>>> import numpy as np
>>> np.set_printoptions(precision=2, suppress=True, linewidth=140)
>>> X = np.array([[1, 0, 2, 0, 0, 2], [2, 10, 0, 2, 2, 2], [0, 5, 1, 1, 0, 2]])
>>> rng = np.random.default_rng(94)
>>> out = X + rng.integers(-2, 3, (3, 1)) @ rng.integers(-2, 3, (1, 6))
>>> out
array([[-1,  2,  0,  0,  4,  6],
       [ 1, 11, -1,  2,  4,  4],
       [ 2,  3,  3,  1, -4, -2]])
>>> np.linalg.matrix_rank(out - X, tol=1e-8)
np.int64(1)
>>> X.ravel(order="F")
array([ 1,  2,  0,  0, 10,  5,  2,  0,  1,  0,  2,  1,  0,  2,  0,  2,  2,  2])
>>> X.reshape(-1, 2)
array([[ 1,  0],
       [ 2,  0],
       [ 0,  2],
       [ 2, 10],
       [ 0,  2],
       [ 2,  2],
       [ 0,  5],
       [ 1,  1],
       [ 0,  2]])
>>> print(X.reshape(2, -1))
[[ 1  0  2  0  0  2  2 10  0]
 [ 2  2  2  0  5  1  1  0  2]]
>>> blk = X.reshape(3, 2, -1)
>>> blk.sum(axis=1)
array([[ 1,  0,  4],
       [ 4, 12,  2],
       [ 1,  5,  3]])
>>> print(np.swapaxes(blk, 1, 2)[1])
[[ 2  2]
 [10  2]
 [ 0  2]]
>>> blk[:, 0]
array([[ 1,  0,  2],
       [ 2, 10,  0],
       [ 0,  5,  1]])
>>> cov = X.T @ X
>>> np.trace(cov), (X ** 2).sum()
(np.int64(156), np.int64(156))
>>> np.linalg.matrix_rank(cov)
np.int64(3)
>>> np.diag(cov)
array([  5, 125,   5,   5,   4,  12])
>>> cov
array([[  5,  20,   2,   4,   4,   6],
       [ 20, 125,   5,  25,  20,  30],
       [  2,   5,   5,   1,   0,   6],
       [  4,  25,   1,   5,   4,   6],
       [  4,  20,   0,   4,   4,   4],
       [  6,  30,   6,   6,   4,  12]])
>>> np.linalg.svd(X, compute_uv=False) ** 2
array([144.28,   9.65,   2.07])
>>> f = np.array([2, 0, 3])
>>> np.cross(X[0, :3], X[1, :3])
array([-20,   4,  10])
>>> np.correlate(X[0], X[1], "full")
array([ 2,  2,  6,  4, 14,  6, 24,  8,  0, 20,  4])
>>> np.polyval(f, X[0])
array([ 5,  3, 11,  3,  3, 11])
>>> mat = np.array([[0.0, 0.0, 0.0, 0.0],
...     [0.0, 0.0, 2.0, 0.0],
...     [0.0, 2.0, 0.0, 0.0],
...     [0.0, 0.0, 0.0, 0.0]])
>>> # row 3 repeats row 0
>>> U, s, Vh = np.linalg.svd(mat)
>>> V = Vh[:(s > 1e-8).sum()]
>>> x0 = mat[1] + -1 * mat[0] + rng.integers(2) * np.eye(4)[3]
>>> x0
array([0., 0., 2., 0.])
>>> np.linalg.matrix_rank(np.vstack([mat, x0]))
np.int64(2)
>>> print(round(np.linalg.norm(x0 - V.T @ V @ x0), 2))
0.0
>>> np.diag(V.T @ V)
array([0., 1., 1., 0.])
>>> out = X / np.sqrt((X ** 2).mean(axis=1, keepdims=True))
>>> np.linalg.matrix_rank(out) == np.linalg.matrix_rank(X)
np.True_
>>> np.linalg.matrix_rank(X - X.mean(axis=1, keepdims=True))
np.int64(3)
>>> rk = np.linalg.matrix_rank(mat)
>>> rk
np.int64(2)
>>> ns = np.linalg.svd(mat)[2][rk:].T
>>> mat @ ns
array([[0., 0.],
       [0., 0.],
       [0., 0.],
       [0., 0.]])
>>> ns.shape
(4, 2)
>>> [int(np.linalg.matrix_rank(mat[:, :j + 1])) for j in range(4)]
[0, 1, 2, 2]
>>> print([int(np.linalg.matrix_rank(np.delete(mat, i, axis=0))) for i in range(4)])
[2, 1, 1, 2]
>>> print([int(np.linalg.matrix_rank(mat[:i])) for i in range(1, len(mat) + 1)])
[0, 1, 2, 2]
>>> F = np.array([[-2, 2, 0, -1], [0, -3, 0, 3], [0, 0, -1, 0], [3, 1, 0, 0]])
>>> # 2 blocks once reordered
>>> x0 = np.array([4, 1, 5, 2])
>>> a = np.maximum(F @ x0, 0)
>>> np.flatnonzero(a > 1e-9)
array([1, 3])
>>> F * (a > 1e-9)[:, None]
array([[ 0,  0,  0,  0],
       [ 0, -3,  0,  3],
       [ 0,  0,  0,  0],
       [ 3,  1,  0,  0]])
>>> np.tanh(F @ x0)
array([-1.,  1., -1.,  1.])
>>> F.T @ a
array([39,  4,  0,  9])
>>> O = F.astype(float).copy()
>>> for j in range(4):
...     O[:, j] -= O[:, :j] @ (O[:, :j].T @ O[:, j])
...     O[:, j] /= np.linalg.norm(O[:, j])
... 
>>> np.round(O.T @ O, 2) + 0
array([[1., 0., 0., 0.],
       [0., 1., 0., 0.],
       [0., 0., 1., 0.],
       [0., 0., 0., 1.]])
>>> print(O)
[[-0.55  0.49  0.    0.67]
 [ 0.   -0.8   0.    0.59]
 [ 0.    0.   -1.    0.  ]
 [ 0.83  0.33  0.    0.45]]
